$ python3 -q
>>> import numpy as np
>>> import numpy.linalg as la
>>> np.set_printoptions(suppress=True, linewidth=160)
>>> arr = np.array([[1, 1, 1, 1, 1, 1, 1, 1],
...     [1, -1, 1, -1, -1, 1, -1, 1],
...     [1, 1, -1, -1, -1, -1, 1, 1],
...     [1, -1, -1, 1, 1, -1, -1, 1],
...     [1, 1, -1, -1, 1, 1, -1, -1]])
>>> f = np.array([1, -2])
>>> print(np.correlate(arr[0], arr[3], "full"))
[ 1  0 -1  0  1  0 -1  0 -1  0  1  0 -1  0  1]
>>> print(np.array([np.convolve(row, f, "same") for row in arr]))
[[ 1 -1 -1 -1 -1 -1 -1 -1]
 [ 1 -3  3 -3  1  3 -3  3]
 [ 1 -1 -3  1  1  1  3 -1]
 [ 1 -3  1  3 -1 -3  1  3]
 [ 1 -1 -3  1  3 -1 -3  1]]
>>> f, v = arr[4], arr[0]
>>> print(f @ f)
8
>>> print(f @ v)
0
>>> p = (f @ v) / (f @ f) * f
>>> print(p)
[ 0.  0. -0. -0.  0.  0. -0. -0.]
>>> print(v - p)
[1. 1. 1. 1. 1. 1. 1. 1.]
>>> x0 = np.array([1, 2, 3, 4, 5, 1, 3, 4])
>>> print(arr @ np.ones(8))
[8. 0. 0. 0. 0.]
>>> print((arr * x0).sum(axis=1))
[23 -5 -3  5 -5]
>>> print((arr @ x0).argmax())
0
>>> print(np.einsum("ij,j->i", arr, x0))
[23 -5 -3  5 -5]
>>> print(np.round(la.svd(arr, compute_uv=False), 2))
[2.83 2.83 2.83 2.83 2.83]
>>> print(la.matrix_rank(arr))
5
>>> print(arr.sum(axis=1))
[8 0 0 0 0]
>>> print(np.abs(arr).max())
1
>>> print(arr.shape)
(5, 8)
>>> print(np.unravel_index(np.abs(arr).argmax(), arr.shape))
(np.int64(0), np.int64(0))
>>> print(np.count_nonzero(arr))
40
>>> print(arr - arr[0])
[[ 0  0  0  0  0  0  0  0]
 [ 0 -2  0 -2 -2  0 -2  0]
 [ 0  0 -2 -2 -2 -2  0  0]
 [ 0 -2 -2  0  0 -2 -2  0]
 [ 0  0 -2 -2  0  0 -2 -2]]
>>> arr[:, 8]
Traceback (most recent call last):
  File "<python-input-26>", line 1, in <module>
    arr[:, 8]
    ~~~^^^^^^
IndexError: index 8 is out of bounds for axis 1 with size 8
>>> print(np.diff(arr, axis=0))
[[ 0 -2  0 -2 -2  0 -2  0]
 [ 0  2 -2  0  0 -2  2  0]
 [ 0 -2  0  2  2  0 -2  0]
 [ 0  2  0 -2  0  2  0 -2]]
>>> left, sig = la.svd(arr)
Traceback (most recent call last):
  File "<python-input-28>", line 1, in <module>
    left, sig = la.svd(arr)
    ^^^^^^^^^
ValueError: too many values to unpack (expected 2)
>>> left, sig, VT = la.svd(arr, full_matrices=False)
>>> print((sig > 1e-8).sum())
5
>>> print(np.round(np.sqrt((sig ** 2).sum()), 2), round(la.norm(arr), 2))
6.32 6.32
>>> print(sig.round(2))
[2.83 2.83 2.83 2.83 2.83]
>>> print(np.round(left.T @ left, 2) + 0)
[[1. 0. 0. 0. 0.]
 [0. 1. 0. 0. 0.]
 [0. 0. 1. 0. 0.]
 [0. 0. 0. 1. 0.]
 [0. 0. 0. 0. 1.]]
>>> print(np.round(left.T @ arr @ VT.T, 2) + 0)
[[2.83 0.   0.   0.   0.  ]
 [0.   2.83 0.   0.   0.  ]
 [0.   0.   2.83 0.   0.  ]
 [0.   0.   0.   2.83 0.  ]
 [0.   0.   0.   0.   2.83]]
>>> print(np.round(np.cumsum(sig ** 2) / np.sum(sig ** 2), 2))
[0.2 0.4 0.6 0.8 1. ]
>>> J = np.load("layer1.npy")
>>> print(J)
[[2. 0. 0.]
 [0. 3. 2.]
 [0. 3. 0.]]
>>> Y = np.array([[-2, -1], [2, 2]])
>>> C = np.kron(Y, J)
>>> print(C.shape)
(6, 6)
>>> print(C)
[[-4. -0. -0. -2. -0. -0.]
 [-0. -6. -4. -0. -3. -2.]
 [-0. -6. -0. -0. -3. -0.]
 [ 4.  0.  0.  4.  0.  0.]
 [ 0.  6.  4.  0.  6.  4.]
 [ 0.  6.  0.  0.  6.  0.]]
>>> ev, V = la.eig(J)
>>> print(np.round(np.sort(la.eigvals(J @ J)), 2))
[ 1.88  4.   19.12]
>>> print(np.prod(ev))
-12.0
>>> print(np.round(np.sort(la.eigvals(la.inv(J))), 2))
[-0.73  0.23  0.5 ]
>>> Q, Rm = la.qr(J)
>>> print(np.allclose(Rm.T @ Rm, J.T @ J))
True
>>> print(Q.round(2))
[[ 1.    0.    0.  ]
 [-0.   -0.71 -0.71]
 [-0.   -0.71  0.71]]
>>> print(Rm.round(2))
[[ 2.    0.    0.  ]
 [ 0.   -4.24 -1.41]
 [ 0.    0.   -1.41]]
>>> F = np.load("x.npy")
>>> print(F.round(2))
[[-0.64  1.29 -0.29  0.28  1.33]
 [-0.96  0.39 -0.71  0.99 -1.2 ]
 [-0.96 -0.41 -0.94 -1.42  0.03]
 [-0.32  1.09  1.15 -0.87 -0.79]
 [-1.28 -0.91  1.1   0.41  0.41]]
>>> rng = np.random.default_rng(964)
>>> lab = rng.permutation(5)
>>> Y = F[:, lab] * rng.choice([-1, 1], 5)
>>> print(Y.round(2))
[[ 0.28 -1.29  0.29  0.64  1.33]
 [ 0.99 -0.39  0.71  0.96 -1.2 ]
 [-1.42  0.41  0.94  0.96  0.03]
 [-0.87 -1.09 -1.15  0.32 -0.79]
 [ 0.41  0.91 -1.1   1.28  0.41]]
>>> left, _, VT = la.svd(F.T @ Y)
>>> print(np.round(left @ VT, 2) + 0)
[[ 0.  0.  0. -1.  0.]
 [ 0. -1.  0.  0.  0.]
 [ 0.  0. -1.  0.  0.]
 [ 1.  0.  0.  0.  0.]
 [ 0.  0.  0.  0.  1.]]
>>> print(np.round(la.lstsq(F, Y)[0], 2) + 0)
[[ 0.  0.  0. -1.  0.]
 [ 0. -1.  0.  0.  0.]
 [ 0.  0. -1.  0.  0.]
 [ 1.  0.  0.  0.  0.]
 [ 0.  0.  0.  0.  1.]]
>>> print(lab)
[3 1 2 0 4]
>>> Y = la.inv(F)
>>> print(np.round(la.inv(Y), 2))
[[-0.64  1.29 -0.29  0.28  1.33]
 [-0.96  0.39 -0.71  0.99 -1.2 ]
 [-0.96 -0.41 -0.94 -1.42  0.03]
 [-0.32  1.09  1.15 -0.87 -0.79]
 [-1.28 -0.91  1.1   0.41  0.41]]
>>> print(round(la.cond(F), 2))
1.0
>>> print(np.round(F @ Y, 2) + 0)
[[1. 0. 0. 0. 0.]
 [0. 1. 0. 0. 0.]
 [0. 0. 1. 0. 0.]
 [0. 0. 0. 1. 0.]
 [0. 0. 0. 0. 1.]]
>>> print((np.abs(Y) > 1e-9).astype(int))
[[1 1 1 1 1]
 [1 1 1 1 1]
 [1 1 1 1 1]
 [1 1 1 1 1]
 [1 1 1 1 1]]
>>> X = np.load("a.npy")
>>> print(X)
[[-4 -2  0  0]
 [-3  4  0  0]
 [ 0  0 -4 -2]
 [ 0  0 -3  4]]
>>> f = np.array([-3, 3, -4, -3])
>>> Y = X + np.outer(f, np.eye(4)[2])
>>> print(round(la.det(Y) / la.det(X), 2), round(float(1 + la.solve(X, f)[2]), 2))
2.0 2.0
>>> Y = np.array([[-1, 2, 3], [2, 0, 0], [1, 2, 2], [3, 2, -3]])
>>> print(Y.T @ X.T)
[[  0  11 -10   9]
 [ -8  -6 -12   2]
 [-12  -9  -2 -18]]
>>> print(np.einsum("ij,ij->i", X, X))
[20 25 20 25]
>>> Y @ X
Traceback (most recent call last):
  File "<python-input-73>", line 1, in <module>
    Y @ X
    ~~^~~
ValueError: matmul: Input operand 1 has a mismatch in its core dimension 0, with gufunc signature (n?,k),(k,m?)->(n?,m?) (size 4 is different from 3)
>>> print(np.einsum("ij->j", X))
[-7  2 -7  2]
>>> print(np.einsum("ik,kj->ji", X, Y))
[[  0  11 -10   9]
 [ -8  -6 -12   2]
 [-12  -9  -2 -18]]
>>> print(la.matrix_rank(np.vstack([X, Y.T])))
4
>>> K = np.load("test4.npy")
>>> print(K.round(2))
[[ 0.33  2.57  1.14 -0.99]
 [-2.06  1.06 -0.07 -1.9 ]
 [ 0.64  2.55  1.22 -0.77]
 [-2.44 -0.74 -0.91 -1.3 ]
 [-2.25  0.67 -0.28 -1.84]
 [ 1.82 -1.43 -0.14  1.91]
 [ 0.39  2.57  1.16 -0.95]
 [-1.81 -2.   -1.28 -0.28]
 [-1.18  2.04  0.55 -1.77]
 [ 1.59 -1.69 -0.31  1.88]
 [ 0.51  2.56  1.19 -0.87]
 [ 0.89  2.51  1.26 -0.58]
 [-2.08  1.03 -0.09 -1.9 ]
 [ 1.05 -2.13 -0.62  1.72]
 [ 1.44 -1.83 -0.4   1.84]
 [ 1.73  2.07  1.29  0.19]
 [ 2.36 -0.36  0.43  1.77]
 [-2.46 -0.4  -0.77 -1.48]
 [ 2.38  1.03  1.01  1.12]
 [ 1.37  2.32  1.3  -0.17]
 [ 1.95 -1.24 -0.03  1.91]
 [ 1.71  2.09  1.29  0.17]
 [-0.04 -2.55 -1.06  1.18]
 [-2.22  0.74 -0.24 -1.86]
 [ 1.63 -1.65 -0.28  1.88]]
>>> # rows and columns are dependent
>>> lab = K[:, 3] > np.median(K[:, 3])
>>> f = K[lab].mean(axis=0) - K[~lab].mean(axis=0)
>>> print(f.round(2))
[ 2.64 -1.61 -0.02  2.55]
>>> print(((K - K.mean(axis=0)) @ f > 0).astype(int))
[0 0 0 0 0 1 0 0 0 1 0 0 0 1 1 1 1 0 1 0 1 1 1 0 1]
>>> print(np.argsort(-np.abs(f).round(6), kind="stable"))
[0 3 1 2]
